$ python -q
>>> import numpy as np
>>> np.set_printoptions(precision=3, suppress=True, linewidth=140, sign=" ")
>>> def rnd(a):
...     return np.round(a, 3) + 0
... 
>>> cent = np.array([[1, 1, 1, 0, 0], [3, 2, 0, 3, 0], [2, 0, 2, 2, 1], [0, 2, 1, 2, 2]])
>>> rng = np.random.default_rng(759265)
>>> J = rng.normal(size=(22, 4)) @ cent + np.array([3, 1, 1, 3, 2])
>>> rnd(J)
array([[ 4.335,  3.749,  2.973,  4.747,  3.577],
       [ 1.414,  3.87 ,  0.991,  4.189,  4.1  ],
       [ 4.238,  4.764,  2.748,  6.556,  4.721],
       [ 4.856,  0.642,  0.834,  4.767,  1.681],
       [-1.37 , -2.476,  2.414, -2.094,  2.309],
       [ 4.882,  1.459,  4.49 ,  3.804,  3.254],
       [ 4.887,  0.63 ,  2.058,  5.777,  2.97 ],
       [-0.792,  1.602, -1.876,  0.166,  1.274],
       [ 3.91 ,  6.034, -0.113,  5.78 ,  2.973],
       [ 2.124,  5.736,  1.512,  3.919,  3.952],
       [ 3.593,  5.005,  3.318,  7.052,  5.811],
       [10.95 ,  7.461,  4.314, 11.576,  4.398],
       [ 1.858, -2.512,  0.071, -2.125, -1.243],
       [ 6.008,  2.516, -1.295,  4.048, -0.554],
       [ 5.992,  6.19 ,  1.292,  8.92 ,  4.287],
       [ 2.306,  1.999,  4.38 ,  5.496,  6.025],
       [-3.522, -2.118, -1.094, -3.198,  1.132],
       [ 5.311,  4.547,  2.953,  8.205,  5.088],
       [-1.516, -3.485, -0.963, -2.517,  0.113],
       [-1.427,  0.107, -0.208, -1.869,  1.262],
       [ 0.331,  2.578,  1.546,  1.467,  3.362],
       [ 1.475, -1.439,  1.049, -0.795,  0.498]])
>>> cent = J[[15, 12]].astype(float)
>>> for _ in range(5):
...     lab = np.linalg.norm(J[:, None] - cent, axis=-1).argmin(axis=1)
...     cent = np.array([J[lab == j].mean(axis=0) for j in range(2)])
... 
>>> lab
array([ 0,  0,  0,  0,  1,  0,  0,  1,  0,  0,  0,  0,  1,  0,  0,  0,  1,  0,  1,  1,  1,  1])
>>> np.abs(cent[1] - cent[0]).argmax()
np.int64(3)
>>> np.bincount(lab)
array([ 14,   8])
>>> gram = np.cov(J, rowvar=False)
>>> np.argsort(-J.std(axis=0).round(6), kind="stable")
array([ 3,  0,  1,  4,  2])
>>> rnd(np.linalg.eigvalsh(gram)[::-1])
array([ 37.764,   4.458,   3.3  ,   0.696,   0.   ])
>>> np.argwhere(np.triu(np.abs(np.corrcoef(J.T)) > 0.8, 1))
array([[ 0,  3],
       [ 1,  3]])
>>> rnd(np.median(J, axis=0))
array([ 2.949,  2.258,  1.402,  4.119,  3.114])
>>> rnd(np.corrcoef(J[:, 0], J[:, 1])[0, 1])
np.float64(0.688)
>>> rnd(np.polyfit(J[:, 0], J[:, 1], 1))
array([ 0.664,  0.324])
>>> gram.shape
(5, 5)
>>> lab = rng.permutation(5)
>>> A2 = J[:, lab] * rng.choice([-1, 1], 5)
>>> rnd(A2)
array([[ -3.577,  -4.747,   4.335,   3.749,   2.973],
       [ -4.1  ,  -4.189,   1.414,   3.87 ,   0.991],
       [ -4.721,  -6.556,   4.238,   4.764,   2.748],
       [ -1.681,  -4.767,   4.856,   0.642,   0.834],
       [ -2.309,   2.094,  -1.37 ,  -2.476,   2.414],
       [ -3.254,  -3.804,   4.882,   1.459,   4.49 ],
       [ -2.97 ,  -5.777,   4.887,   0.63 ,   2.058],
       [ -1.274,  -0.166,  -0.792,   1.602,  -1.876],
       [ -2.973,  -5.78 ,   3.91 ,   6.034,  -0.113],
       [ -3.952,  -3.919,   2.124,   5.736,   1.512],
       [ -5.811,  -7.052,   3.593,   5.005,   3.318],
       [ -4.398, -11.576,  10.95 ,   7.461,   4.314],
       [  1.243,   2.125,   1.858,  -2.512,   0.071],
       [  0.554,  -4.048,   6.008,   2.516,  -1.295],
       [ -4.287,  -8.92 ,   5.992,   6.19 ,   1.292],
       [ -6.025,  -5.496,   2.306,   1.999,   4.38 ],
       [ -1.132,   3.198,  -3.522,  -2.118,  -1.094],
       [ -5.088,  -8.205,   5.311,   4.547,   2.953],
       [ -0.113,   2.517,  -1.516,  -3.485,  -0.963],
       [ -1.262,   1.869,  -1.427,   0.107,  -0.208],
       [ -3.362,  -1.467,   0.331,   2.578,   1.546],
       [ -0.498,   0.795,   1.475,  -1.439,   1.049]])
>>> Uu, _, Vh = np.linalg.svd(J.T @ A2)
>>> rnd(Uu @ Vh)
array([[ 0.,  0.,  1.,  0.,  0.],
       [ 0.,  0.,  0.,  1.,  0.],
       [ 0.,  0.,  0.,  0.,  1.],
       [ 0., -1.,  0.,  0.,  0.],
       [-1.,  0.,  0.,  0.,  0.]])
>>> rnd(np.linalg.lstsq(J, A2)[0])
array([[ 0.,  0.,  1.,  0.,  0.],
       [ 0.,  0.,  0.,  1.,  0.],
       [ 0.,  0.,  0.,  0.,  1.],
       [ 0., -1.,  0.,  0.,  0.],
       [-1.,  0.,  0.,  0.,  0.]])
>>> lab
array([ 4,  3,  0,  1,  2])
>>> w1 = np.array([[2, -3], [2, -2], [1, -3], [-2, 3], [-1, -3]])
>>> beta = np.array([3, 2])
>>> hid = np.maximum(J @ w1 + beta, 0)
>>> np.linalg.matrix_rank(hid)
np.int64(2)
>>> rnd((hid > 0).mean(axis=0))
array([ 0.818,  0.136])
>>> cent = np.array([[-3, 0], [3, 1]])
>>> w1 @ cent
array([[-15,  -3],
       [-12,  -2],
       [-12,  -3],
       [ 15,   3],
       [ -6,  -3]])
>>> F = np.array([[1, 0, 2, -2, -2],
...     [-2, -1, -2, -1, 1],
...     [1, -2, 2, 2, 0],
...     [1, -2, 0, 2, 0],
...     [1, 1, -1, 1, 1],
...     [-2, -2, 2, 1, 2],
...     [1, 2, 1, 2, 1],
...     [1, 1, -1, 1, 1],
...     [-1, -2, 1, 0, -2]])
>>> # row 7 repeats row 4
>>> gram = J.T @ J
>>> np.allclose(gram, gram.T)
True
>>> np.linalg.matrix_rank(gram)
np.int64(5)
>>> rnd(np.trace(gram)), rnd((J ** 2).sum())
(np.float64(1695.095), np.float64(1695.095))
>>> rnd(np.linalg.svd(J, compute_uv=False) ** 2)
array([ 1488.927,   104.346,    76.602,    15.395,     9.825])
>>> t3 = np.stack([F, 4 * F, F[::-1]])
>>> np.linalg.matrix_rank(t3)
array([ 5,  5,  5])
>>> t3.shape
(3, 9, 5)
>>> rnd(np.linalg.norm(t3, axis=(1, 2)))
array([  9.695,  38.781,   9.695])
>>> (t3 @ F.T).shape
(3, 9, 9)
>>> Uu, s, Vh = np.linalg.svd(F, full_matrices=False)
>>> rnd(np.cumsum(s ** 2) / np.sum(s ** 2))
array([ 0.346,  0.645,  0.886,  0.981,  1.   ])
>>> Uu.shape, s.shape, Vh.shape
((9, 5), (5,), (5, 5))
>>> rnd(Uu.T @ F @ Vh.T)
array([[ 5.702,  0.   ,  0.   ,  0.   ,  0.   ],
       [ 0.   ,  5.304,  0.   ,  0.   ,  0.   ],
       [ 0.   ,  0.   ,  4.762,  0.   ,  0.   ],
       [ 0.   ,  0.   ,  0.   ,  2.976,  0.   ],
       [ 0.   ,  0.   ,  0.   ,  0.   ,  1.353]])
>>> A2 = np.c_[F[:, :2] @ np.array([[6, 7], [1, 3]]), np.array([-2, 1, -1, -3, 1, -2, 1, 2, 2])]
>>> A2
array([[  6,   7,  -2],
       [-13, -17,   1],
       [  4,   1,  -1],
       [  4,   1,  -3],
       [  7,  10,   1],
       [-14, -20,  -2],
       [  8,  13,   1],
       [  7,  10,   2],
       [ -8, -13,   2]])
>>> rnd(np.linalg.norm(np.linalg.qr(F)[0].T @ A2, axis=0) ** 2 / ((A2 ** 2).sum(axis=0) + 1e-12))
array([ 1.   ,  1.   ,  0.648])
>>> np.linalg.matrix_rank(A2)
np.int64(3)
>>> q, r_ = np.linalg.qr(F)
>>> rnd(abs(r_[0, 0])), rnd(np.linalg.norm(F[:, 0]))
(np.float64(3.873), np.float64(3.873))
>>> rnd(q.T @ q)
array([[ 1.,  0.,  0.,  0.,  0.],
       [ 0.,  1.,  0.,  0.,  0.],
       [ 0.,  0.,  1.,  0.,  0.],
       [ 0.,  0.,  0.,  1.,  0.],
       [ 0.,  0.,  0.,  0.,  1.]])
>>> rnd(np.abs(np.diag(r_)))
array([ 3.873,  4.328,  3.917,  3.943,  2.24 ])
>>> rnd(q @ r_)
array([[ 1.,  0.,  2., -2., -2.],
       [-2., -1., -2., -1.,  1.],
       [ 1., -2.,  2.,  2.,  0.],
       [ 1., -2.,  0.,  2.,  0.],
       [ 1.,  1., -1.,  1.,  1.],
       [-2., -2.,  2.,  1.,  2.],
       [ 1.,  2.,  1.,  2.,  1.],
       [ 1.,  1., -1.,  1.,  1.],
       [-1., -2.,  1.,  0., -2.]])
>>> rnd(r_)
array([[-3.873, -2.066, -0.516, -1.549,  0.775],
       [ 0.   ,  4.328, -2.095, -1.432,  1.063],
       [ 0.   ,  0.   , -3.917, -0.051,  0.606],
       [ 0.   ,  0.   ,  0.   , -3.943, -2.981],
       [ 0.   ,  0.   ,  0.   ,  0.   , -2.24 ]])
>>> r0 = np.array([2, -1, -5, -5, 0])
>>> feats = r0[np.abs(np.subtract.outer(np.arange(5), np.arange(5)))]
>>> feats
array([[ 2, -1, -5, -5,  0],
       [-1,  2, -1, -5, -5],
       [-5, -1,  2, -1, -5],
       [-5, -5, -1,  2, -1],
       [ 0, -5, -5, -1,  2]])
>>> ev, V = np.linalg.eig(feats)
>>> rnd(np.prod(ev))
np.float64(116.0)
>>> rnd(np.sort(np.linalg.eigvals(feats.T)))
array([-9.614, -0.217,  0.603,  9.217, 10.011])
>>> rnd(ev)
array([-9.614, 10.011,  9.217, -0.217,  0.603])
>>> r0 = np.array([-4, 0, -4, 1, 2])
>>> A2 = feats + np.outer(r0, np.eye(5)[1])
>>> np.linalg.matrix_rank(A2 - feats)
np.int64(1)
>>> rnd(np.linalg.det(A2) / np.linalg.det(feats)), rnd(1 + np.linalg.solve(feats, r0)[1])
(np.float64(-1.517), np.float64(-1.517))
>>> ev, V = np.linalg.eigvalsh(feats)
Traceback (most recent call last):
  File "<python-input-71>", line 1, in <module>
    ev, V = np.linalg.eigvalsh(feats)
    ^^^^^
ValueError: too many values to unpack (expected 2)
>>> ev, V = np.linalg.eigh(feats)
>>> np.unique(ev.round(6) + 0, return_counts=True)[1]
array([ 1,  1,  1,  1,  1])
>>> rnd(V.T @ feats @ V)
array([[-9.614,  0.   ,  0.   ,  0.   ,  0.   ],
       [ 0.   , -0.217,  0.   ,  0.   ,  0.   ],
       [ 0.   ,  0.   ,  0.603,  0.   ,  0.   ],
       [ 0.   ,  0.   ,  0.   ,  9.217,  0.   ],
       [ 0.   ,  0.   ,  0.   ,  0.   , 10.011]])
>>> (ev > 1e-8).sum(), (ev < -1e-8).sum()
(np.int64(3), np.int64(2))
>>> rnd(np.linalg.norm(feats) ** 2 / np.linalg.norm(feats, 2) ** 2)
np.float64(2.774)
>>> rnd(np.linalg.norm(feats, 2))
np.float64(10.011)
>>> rnd(np.linalg.norm(feats, axis=1))
array([ 7.416,  7.483,  7.483,  7.483,  7.416])
>>> A2 = feats[0, 0] * feats[1:] - np.outer(feats[1:, 0], feats[0])
>>> A2
array([[  0,   3,  -7, -15, -10],
       [  0,  -7, -21, -27, -10],
       [  0, -15, -27, -21,  -2],
       [  0, -10, -10,  -2,   4]])
>>> np.linalg.matrix_rank(A2), np.linalg.matrix_rank(feats)
(np.int64(4), np.int64(5))
>>> mat = np.array([[0, 1, 8, 9, -2, -8, 5],
...     [-1, 0, 6, 11, -10, -18, 7],
...     [-8, -6, 0, 2, 16, 10, 2],
...     [-9, -11, -2, 0, 12, 11, 6],
...     [2, 10, -16, -12, 0, 8, 7],
...     [8, 18, -10, -11, -8, 0, -15],
...     [-5, -7, -2, -6, -7, 15, 0]])
>>> lab = rng.permutation(7)
>>> lab
array([ 5,  0,  2,  3,  1,  6,  4])
>>> A2 = mat[lab][:, lab]
>>> rnd(np.sort(np.abs(np.linalg.eigvals(A2))))
array([  0.   ,   4.939,   4.939,  16.544,  16.544,  39.672,  39.672])
>>> A2 = mat / np.linalg.norm(mat, axis=1, keepdims=True)
>>> gram = A2 @ A2.T
>>> np.argwhere(np.triu(np.abs(gram) > 0.95, 1))
array([], shape=(0, 2), dtype=int64)
>>> (gram - 2 * np.eye(7)).round(6).argmax(axis=1)
array([ 1,  0,  3,  2,  5,  4,  3])
>>> (np.abs(gram) > 0.9).astype(int)
array([[ 1,  0,  0,  0,  0,  0,  0],
       [ 0,  1,  0,  0,  0,  0,  0],
       [ 0,  0,  1,  1,  0,  0,  0],
       [ 0,  0,  1,  1,  0,  0,  0],
       [ 0,  0,  0,  0,  1,  0,  0],
       [ 0,  0,  0,  0,  0,  1,  0],
       [ 0,  0,  0,  0,  0,  0,  1]])
>>> rnd(np.linalg.norm(A2, axis=1))
array([ 1.,  1.,  1.,  1.,  1.,  1.,  1.])
>>> np.linalg.matrix_rank(mat, rtol=0.1)
np.int64(6)
>>> np.argsort(-np.linalg.norm(mat, axis=0).round(6), kind="stable")[:3]
array([ 5,  1,  4])
>>> E = np.load("block11.npy")
>>> E
array([[  1.3,  48. ,  -0.5,   0.8,   1.8,  -0.7,  -1.6,  -0.5,   0.3,  -0.1,   1.3],
       [  0.1,  34. ,   0.6,  -1. ,  -2.9,  -0.3,   0.7,   1.2,   1. ,   1. ,   0.5],
       [ -1.7, -16. ,   0.6,   0.3,   0.2,  -0.8,   0.7,  -1.1,   0.8,  -0.1,  -0.1],
       [ -0.2,  -8. ,   0. ,  -0.4,  -2. ,  -0.7,   0.2,   0.5,   0.6,  -0.6,   0.9]])
>>> np.linalg.cond(E) > 100
np.False_
>>> [round(float(x), 3) for x in np.linalg.svd(E, compute_uv=False)[:3]]
[61.531, 4.808, 2.343]
>>> rnd(np.linalg.norm(E, 2) / np.linalg.norm(E))
np.float64(0.996)
>>> Uu, s, Vh = np.linalg.svd(E)
>>> rnd(s)
array([ 61.531,   4.808,   2.343,   1.799])
>>> A2 = Uu[:, :1] @ np.diag(s[:1]) @ Vh[:1]
>>> np.linalg.matrix_rank(A2)
np.int64(1)
>>> rnd(np.linalg.norm(E - A2, 2)), rnd(s[1])
(np.float64(4.808), np.float64(4.808))
